$ ipython --no-banner

In [1]: import numpy as np

In [2]: from numpy import linalg as LA

In [3]: np.set_printoptions(precision=3, suppress=True, linewidth=140, legacy="1.25")

In [4]: m1 = np.loadtxt("a.csv", delimiter=",")

In [5]: m1
Out[5]: 
array([[  0.,  -4.,   8.,   9.,   3.],
       [  4.,   0.,  -1.,   8.,  11.],
       [ -8.,   1.,   0.,  -4.,  -3.],
       [ -9.,  -8.,   4.,   0.,  12.],
       [ -3., -11.,   3., -12.,   0.]])

In [6]: # skew-symmetric

In [7]: U, sigma, Vh = LA.svd(m1, full_matrices=False)

In [8]: np.round(U.T @ m1 @ Vh.T, 3) + 0
Out[8]: 
array([[20.938,  0.   ,  0.   ,  0.   ,  0.   ],
       [ 0.   , 20.938,  0.   ,  0.   ,  0.   ],
       [ 0.   ,  0.   ,  9.306,  0.   ,  0.   ],
       [ 0.   ,  0.   ,  0.   ,  9.306,  0.   ],
       [ 0.   ,  0.   ,  0.   ,  0.   ,  0.   ]])

In [9]: round(float(np.sqrt((sigma ** 2).sum())), 3), round(float(LA.norm(m1)), 3)
Out[9]: (32.404, 32.404)

In [10]: U.shape, sigma.shape, Vh.shape
Out[10]: ((5, 5), (5,), (5, 5))

In [11]: (sigma > 1e-8).sum()
Out[11]: 4

In [12]: np.abs(np.diag(LA.qr(m1)[1])) > 1e-9
Out[12]: array([ True,  True,  True,  True, False])

In [13]: np.round(m1 @ LA.pinv(m1) @ m1, 3) + 0
Out[13]: 
array([[  0.,  -4.,   8.,   9.,   3.],
       [  4.,   0.,  -1.,   8.,  11.],
       [ -8.,   1.,   0.,  -4.,  -3.],
       [ -9.,  -8.,   4.,   0.,  12.],
       [ -3., -11.,   3., -12.,   0.]])

In [14]: round(np.trace(LA.pinv(m1) @ m1), 3)
Out[14]: 4.0

In [15]: LA.lstsq(m1[:-1].T, m1[-1])[2]
Out[15]: 4

In [16]: U, sigma, Vh = LA.svd(m1)

In [17]: vecs = Vh[:(sigma > 1e-8).sum()]

In [18]: rng = np.random.default_rng(58)

In [19]: vec = m1[3] + 3 * m1[0] + rng.integers(2) * np.eye(5)[0]

In [20]: vec
Out[20]: array([ -8., -20.,  28.,  27.,  21.])

In [21]: np.diag(vecs.T @ vecs)
Out[21]: array([0.973, 0.675, 0.601, 0.836, 0.914])

In [22]: LA.matrix_rank(np.vstack([m1, vec]))
Out[22]: 5

In [23]: np.allclose(vecs.T @ vecs @ vec, vec)
Out[23]: False

In [24]: round(LA.norm(vec - vecs.T @ vecs @ vec), 3)
Out[24]: 0.164

In [25]: rk = LA.matrix_rank(m1)

In [26]: rk
Out[26]: 4

In [27]: null = LA.svd(m1)[2][rk:].T

In [28]: LA.matrix_rank(m1.T @ m1), LA.matrix_rank(m1 @ m1.T)
Out[28]: (4, 4)

In [29]: np.round(m1 @ null, 3) + 0
Out[29]: 
array([[0.],
       [0.],
       [0.],
       [0.],
       [0.]])

In [30]: np.allclose(m1 @ null, 0)
Out[30]: True

In [31]: null[:, 0] / null[np.abs(null[:, 0]).round(6).argmax(), 0]
Out[31]: array([ 0.26 ,  0.902,  1.   , -0.642,  0.463])

In [32]: [int(LA.matrix_rank(m1[:i])) for i in range(1, len(m1) + 1)]
Out[32]: [1, 2, 3, 4, 4]

In [33]: mat = (rng.random((6, 6)) < 0.3) + np.eye(6)

In [34]: mat /= mat.sum(axis=1, keepdims=True)

In [35]: mat
Out[35]: 
array([[0.25 , 0.25 , 0.25 , 0.   , 0.25 , 0.   ],
       [0.333, 0.333, 0.   , 0.   , 0.333, 0.   ],
       [0.   , 0.5  , 0.5  , 0.   , 0.   , 0.   ],
       [0.2  , 0.   , 0.2  , 0.2  , 0.2  , 0.2  ],
       [0.   , 0.333, 0.   , 0.333, 0.333, 0.   ],
       [0.333, 0.333, 0.   , 0.   , 0.   , 0.333]])

In [36]: (mat - mat.T) / 2
Out[36]: 
array([[ 0.   , -0.042,  0.125, -0.1  ,  0.125, -0.167],
       [ 0.042,  0.   , -0.25 ,  0.   ,  0.   , -0.167],
       [-0.125,  0.25 ,  0.   , -0.1  ,  0.   ,  0.   ],
       [ 0.1  ,  0.   ,  0.1  ,  0.   , -0.067,  0.1  ],
       [-0.125,  0.   ,  0.   ,  0.067,  0.   ,  0.   ],
       [ 0.167,  0.167,  0.   , -0.1  ,  0.   ,  0.   ]])

In [37]: np.allclose(mat, mat.T)
Out[37]: False

In [38]: out = mat + rng.integers(-2, 3, (6, 5)) @ rng.integers(-2, 3, (5, 6))

In [39]: out
Out[39]: 
array([[ 2.25 , -2.75 , -5.75 , -2.   , -1.75 ,  4.   ],
       [ 6.333, -0.667,  3.   , 10.   , -2.667,  1.   ],
       [ 2.   ,  0.5  ,  3.5  , 10.   ,  0.   ,  0.   ],
       [-3.8  ,  8.   ,  3.2  ,  0.2  ,  1.2  ,  2.2  ],
       [ 0.   ,  2.333,  8.   ,  8.333,  2.333, -5.   ],
       [ 8.333,  2.333, -4.   ,  2.   , -9.   , 11.333]])

In [40]: out - mat
Out[40]: 
array([[ 2., -3., -6., -2., -2.,  4.],
       [ 6., -1.,  3., 10., -3.,  1.],
       [ 2.,  0.,  3., 10.,  0.,  0.],
       [-4.,  8.,  3.,  0.,  1.,  2.],
       [ 0.,  2.,  8.,  8.,  2., -5.],
       [ 8.,  2., -4.,  2., -9., 11.]])

In [41]: LA.matrix_rank(out - mat, tol=1e-8)
Out[41]: 5

In [42]: np.round(LA.svd(out - mat, compute_uv=False), 3) + 0
Out[42]: array([19.936, 19.213, 10.399,  3.496,  0.221,  0.   ])

In [43]: np.round(np.sort(np.abs(LA.eigvals(mat)))[::-1], 3) + 0
Out[43]: array([1.   , 0.413, 0.413, 0.285, 0.019, 0.   ])

In [44]: mat @ np.ones(6)
Out[44]: array([1., 1., 1., 1., 1., 1.])

In [45]: pr = np.eye(6)[3]

In [46]: for _ in range(7):
    ...:     pr = pr @ mat
    ...:     print(pr.round(3))
    ...: 
[0.2 0.  0.2 0.2 0.2 0.2]
[0.157 0.283 0.19  0.107 0.157 0.107]
[0.191 0.316 0.156 0.074 0.207 0.057]
[0.187 0.319 0.14  0.084 0.237 0.034]
[0.181 0.313 0.133 0.096 0.249 0.028]
[0.178 0.309 0.131 0.102 0.252 0.028]
[0.177 0.306 0.13  0.104 0.252 0.03 ]

In [47]: K = np.load("dump.npy")

In [48]: K
Out[48]: 
array([[-5, -9, -1, -4,  4,  5],
       [ 0,  7, -8, -1,  4,  1],
       [ 0,  0,  2, -3,  9, -6],
       [ 0,  0,  0, -3,  8, -5],
       [ 0,  0,  0,  0,  5, -2],
       [ 0,  0,  0,  0,  0,  5]])

In [49]: (K - K.T) / 2
Out[49]: 
array([[ 0. , -4.5, -0.5, -2. ,  2. ,  2.5],
       [ 4.5,  0. , -4. , -0.5,  2. ,  0.5],
       [ 0.5,  4. ,  0. , -1.5,  4.5, -3. ],
       [ 2. ,  0.5,  1.5,  0. ,  4. , -2.5],
       [-2. , -2. , -4.5, -4. ,  0. , -1. ],
       [-2.5, -0.5,  3. ,  2.5,  1. ,  0. ]])

In [50]: np.trace(K)
Out[50]: 11

In [51]: np.sort(np.abs(LA.eigvals(K)))
Out[51]: array([2., 3., 5., 5., 5., 7.])

In [52]: np.round(np.abs(LA.eigvals(K)).max(), 3)
Out[52]: 7.0

In [53]: np.allclose(K @ K.T, K.T @ K)
Out[53]: False

In [54]: np.allclose(K, K.T)
Out[54]: False

In [55]: Q, r_ = LA.qr(K)

In [56]: abs(r_[0, 0]), round(float(LA.norm(K[:, 0])), 3)
Out[56]: (5.0, 5.0)

In [57]: np.abs(np.diag(r_))
Out[57]: array([5., 7., 2., 3., 5., 5.])

In [58]: Q.shape, r_.shape
Out[58]: ((6, 6), (6, 6))

In [59]: np.allclose(r_.T @ r_, K.T @ K)
Out[59]: True

In [60]: np.trace(Q @ Q.T)
Out[60]: 6.0

In [61]: Q @ r_
Out[61]: 
array([[-5., -9., -1., -4.,  4.,  5.],
       [ 0.,  7., -8., -1.,  4.,  1.],
       [ 0.,  0.,  2., -3.,  9., -6.],
       [ 0.,  0.,  0., -3.,  8., -5.],
       [ 0.,  0.,  0.,  0.,  5., -2.],
       [ 0.,  0.,  0.,  0.,  0.,  5.]])

In [62]: Q.T @ Q
Out[62]: 
array([[1., 0., 0., 0., 0., 0.],
       [0., 1., 0., 0., 0., 0.],
       [0., 0., 1., 0., 0., 0.],
       [0., 0., 0., 1., 0., 0.],
       [0., 0., 0., 0., 1., 0.],
       [0., 0., 0., 0., 0., 1.]])

In [63]: r_
Out[63]: 
array([[-5., -9., -1., -4.,  4.,  5.],
       [ 0.,  7., -8., -1.,  4.,  1.],
       [ 0.,  0.,  2., -3.,  9., -6.],
       [ 0.,  0.,  0., -3.,  8., -5.],
       [ 0.,  0.,  0.,  0.,  5., -2.],
       [ 0.,  0.,  0.,  0.,  0.,  5.]])

In [64]: M = np.load("out2.npy")

In [65]: M
Out[65]: 
array([[1, 0, 0],
       [0, 1, 0],
       [1, 2, 1]])

In [66]: LA.norm(M, axis=0)
Out[66]: array([1.414, 2.236, 1.   ])

In [67]: M[1] @ M[0]
Out[67]: 0

In [68]: LA.norm(M, axis=1).argmax()
Out[68]: 2

In [69]: np.round(LA.norm(M, "nuc"), 3)
Out[69]: 4.0

In [70]: round(LA.norm(M, 2), 3)
Out[70]: 2.618

In [71]: np.round(LA.norm(M[1] - M[0]), 3)
Out[71]: 1.414

In [72]: A = np.load("run2.npy")

In [73]: A
Out[73]: 
array([[ 31.284,  17.307,  28.392,   5.26 ,   7.914],
       [ 23.296,  11.81 ,  21.608,   4.3  ,   5.608],
       [ 12.702,   4.824,  12.315,   2.807,   2.962],
       [  8.59 ,   2.336,   8.552,   2.109,   2.112],
       [  7.639,   1.798,   7.661,   1.932,   1.933],
       [  7.619,   1.787,   7.642,   1.928,   1.929],
       [  6.03 ,   0.943,   6.131,   1.613,   1.644],
       [  2.092,  -0.551,   2.206,   0.671,   0.939],
       [  2.009,  -0.563,   2.119,   0.647,   0.92 ],
       [  0.477,  -0.361,   0.494,   0.163,   0.372],
       [ -0.003,   0.003,  -0.003,  -0.001,  -0.003],
       [ -1.057,   1.528,  -0.84 ,  -0.239,  -1.774],
       [ -1.288,   1.877,  -0.959,  -0.249,  -2.3  ],
       [ -1.506,   2.176,  -1.059,  -0.248,  -2.803],
       [ -1.601,   2.296,  -1.099,  -0.246,  -3.021],
       [ -2.403,   3.103,  -1.411,  -0.186,  -4.807],
       [ -3.703,   3.88 ,  -1.889,  -0.037,  -7.436],
       [-12.767,   4.168,  -5.67 ,   1.049, -21.802],
       [-14.356,   3.888,  -6.392,   1.222, -24.004],
       [-20.303,   2.479,  -9.183,   1.834, -31.849]])

In [74]: lab = A[:, 1] > np.median(A[:, 1])

In [75]: r0 = A[lab].mean(axis=0) - A[~lab].mean(axis=0)

In [76]: (((A - A.mean(axis=0)) @ r0 > 0) == lab).mean()
Out[76]: 0.8

In [77]: ((A - A.mean(axis=0)) @ r0 > 0).astype(int)
Out[77]: array([1, 1, 0, 0, 0, 0, 0, 0, 0, 0, 0, 0, 0, 0, 0, 0, 1, 1, 1, 1])

In [78]: np.argsort(-np.abs(r0).round(6), kind="stable")
Out[78]: array([4, 1, 2, 3, 0])

In [79]: X = np.loadtxt("sample19.csv", delimiter=",")

In [80]: X
Out[80]: 
array([[-2., -3.,  4., -5.],
       [ 6.,  3.,  1., -7.],
       [ 2.,  6.,  2., -1.],
       [ 0.,  0.,  0.,  0.],
       [ 7.,  7.,  1., -3.],
       [ 7.,  7.,  1., -3.],
       [-1., -4.,  0., -4.],
       [ 6.,  3.,  1., -7.],
       [ 3.,  5., -2.,  0.],
       [ 2.,  6.,  2., -1.],
       [ 0.,  0.,  0.,  0.],
       [-1.,  1.,  4., -1.],
       [ 0.,  0.,  0.,  0.],
       [ 4.,  2.,  3., -3.],
       [-2., -3.,  4., -5.],
       [-1., -4.,  0., -4.],
       [ 4.,  2.,  3., -3.],
       [ 4.,  2.,  3., -3.],
       [ 0.,  0.,  0.,  0.],
       [-1.,  1.,  4., -1.],
       [-1., -4.,  0., -4.],
       [ 0.,  0.,  0.,  0.],
       [-1.,  1.,  4., -1.],
       [ 4.,  2.,  3., -3.],
       [ 0.,  0.,  0.,  0.]])

In [81]: round(LA.norm(m1, 2) / LA.norm(m1), 3)
Out[81]: 0.646

In [82]: np.argsort(-LA.norm(m1, axis=0).round(6), kind="stable")[:3]
Out[82]: array([3, 4, 1])

In [83]: LA.cond(m1) > 100
Out[83]: True

In [84]: [round(float(x), 3) for x in LA.svd(m1, compute_uv=False)[:3]]
Out[84]: [20.938, 20.938, 9.306]
